$ ipython --no-banner

In [1]: import numpy as np

In [2]: import numpy.linalg as la

In [3]: np.set_printoptions(precision=2, suppress=True, linewidth=100)

In [4]: X = np.loadtxt("a.csv", delimiter=",")

In [5]: X
Out[5]: 
array([[ 12., -27.,  -3.,  -8.,  18.,   2.],
       [ -3., -12.,  -6.,   2.,   8.,   4.],
       [ -3., -15., -24.,   2.,  10.,  16.],
       [  0.,   0.,   0.,   8., -18.,  -2.],
       [  0.,   0.,   0.,  -2.,  -8.,  -4.],
       [  0.,   0.,   0.,  -2., -10., -16.]])

In [6]: rng = np.random.default_rng(590)

In [7]: labels = rng.permutation(6)

In [8]: labels
Out[8]: array([2, 1, 3, 4, 5, 0])

In [9]: Y = X[labels][:, labels]

In [10]: np.allclose(Y, X)
Out[10]: False

In [11]: np.sort(np.abs(la.eigvals(Y)))
Out[11]: array([ 5.58,  8.37,  9.93, 14.9 , 20.35, 30.53])

In [12]: Y = X / la.norm(X, axis=1, keepdims=True)

In [13]: cov = Y @ Y.T

In [14]: (cov - 2 * np.eye(6)).round(6).argmax(axis=1)
Out[14]: array([1, 2, 1, 4, 5, 4])

In [15]: la.norm(Y, axis=1)
Out[15]: array([1., 1., 1., 1., 1., 1.])

In [16]: cov[4]
Out[16]: array([-0.42, -0.55, -0.47,  0.75,  1.  ,  0.85])

In [17]: np.argwhere(np.triu(np.abs(cov) > 0.95, 1))
Out[17]: array([], shape=(0, 2), dtype=int64)

In [18]: np.round(np.degrees(np.arccos(np.clip(cov[4, 5], -1, 1))), 2)
Out[18]: np.float64(31.67)

In [19]: cov
Out[19]: 
array([[ 1.  ,  0.75,  0.52, -0.55, -0.42, -0.29],
       [ 0.75,  1.  ,  0.85, -0.42, -0.55, -0.47],
       [ 0.52,  0.85,  1.  , -0.29, -0.47, -0.55],
       [-0.55, -0.42, -0.29,  1.  ,  0.75,  0.52],
       [-0.42, -0.55, -0.47,  0.75,  1.  ,  0.85],
       [-0.29, -0.47, -0.55,  0.52,  0.85,  1.  ]])

In [20]: m1 = np.load("dump.npy")

In [21]: m1
Out[21]: 
array([[-35.35,   1.37,  -2.69, -19.98],
       [-32.23,   1.72,  -1.87, -18.39],
       [-28.45,   2.1 ,  -0.94, -16.43],
       [-22.48,   2.61,   0.41, -13.27],
       [-16.28,   2.94,   1.55,  -9.86],
       [ -8.32,   2.84,   2.34,  -5.23],
       [ -2.42,   1.69,   1.63,  -1.51],
       [ -2.31,   1.64,   1.59,  -1.44],
       [ -0.16,   0.19,   0.19,  -0.08],
       [  0.61,  -0.98,  -0.97,   0.21],
       [  1.87,  -3.88,  -3.46,  -0.88],
       [  7.78,  -6.33,  -3.16,  -4.69],
       [  8.8 ,  -6.41,  -2.81,  -5.09],
       [  9.01,  -6.42,  -2.73,  -5.16],
       [  9.7 ,  -6.46,  -2.48,  -5.41]])

In [22]: D = la.norm(m1[:, None] - m1[None], axis=-1)

In [23]: la.matrix_rank(D ** 2)
Out[23]: np.int64(5)

In [24]: np.unravel_index(D.round(6).argmax(), D.shape)
Out[24]: (np.int64(0), np.int64(14))
